$ ipython --no-banner

In [1]: import numpy as np

In [2]: from numpy import linalg as LA

In [3]: np.set_printoptions(precision=4, suppress=True, linewidth=120, sign=" ")

In [4]: out = np.array([[-2, -3, 0, -3, -1, -2, -3, -1, 0],
   ...:     [0, 2, 3, 3, 1, 3, 1, 2, -3],
   ...:     [3, 2, -3, 2, 3, -3, -2, 2, 0],
   ...:     [-2, 1, -3, 2, 1, -3, -1, 2, -3],
   ...:     [3, 0, -3, 3, -2, 2, -1, 3, -2],
   ...:     [3, -1, 3, 2, -3, -3, -2, -1, 2],
   ...:     [3, 1, 0, 0, -3, -3, 3, 1, -2],
   ...:     [-1, 1, 1, 0, 0, -3, -1, 0, 0],
   ...:     [3, -3, 1, -2, -1, 2, -3, -2, -2]])

In [5]: out[-1] = out[0]

In [6]: data = out + 0.02 * np.eye(9)

In [7]: data
Out[7]: 
array([[-1.98, -3.  ,  0.  , -3.  , -1.  , -2.  , -3.  , -1.  ,  0.  ],
       [ 0.  ,  2.02,  3.  ,  3.  ,  1.  ,  3.  ,  1.  ,  2.  , -3.  ],
       [ 3.  ,  2.  , -2.98,  2.  ,  3.  , -3.  , -2.  ,  2.  ,  0.  ],
       [-2.  ,  1.  , -3.  ,  2.02,  1.  , -3.  , -1.  ,  2.  , -3.  ],
       [ 3.  ,  0.  , -3.  ,  3.  , -1.98,  2.  , -1.  ,  3.  , -2.  ],
       [ 3.  , -1.  ,  3.  ,  2.  , -3.  , -2.98, -2.  , -1.  ,  2.  ],
       [ 3.  ,  1.  ,  0.  ,  0.  , -3.  , -3.  ,  3.02,  1.  , -2.  ],
       [-1.  ,  1.  ,  1.  ,  0.  ,  0.  , -3.  , -1.  ,  0.02,  0.  ],
       [-2.  , -3.  ,  0.  , -3.  , -1.  , -2.  , -3.  , -1.  ,  0.02]])

In [8]: U, s, VT = LA.svd(data)

In [9]: np.argmax(s[:-1] / (s[1:] + 1e-6)) + 1
Out[9]: np.int64(8)

In [10]: s
Out[10]: array([ 11.2983,   9.0226,   7.9972,   5.6946,   5.5279,   5.0892,   2.2762,   0.896 ,   0.0078])

In [11]: out = U[:, :8] @ np.diag(s[:8]) @ VT[:8]

In [12]: np.round(LA.norm(data - out, 2), 4), round(s[8], 4)
Out[12]: (np.float64(0.0078), np.float64(0.0078))

In [13]: np.round(LA.norm(data - out) / LA.norm(data), 4)
Out[13]: np.float64(0.0004)

In [14]: LA.matrix_rank(data, rtol=0.05)
Out[14]: np.int64(8)

In [15]: LA.matrix_rank(data, rtol=0.1)
Out[15]: np.int64(7)

In [16]: [round(float(x), 4) for x in LA.svd(data, compute_uv=False)[:3]]
Out[16]: [11.2983, 9.0226, 7.9972]

In [17]: LA.cond(data) > 100
Out[17]: np.True_
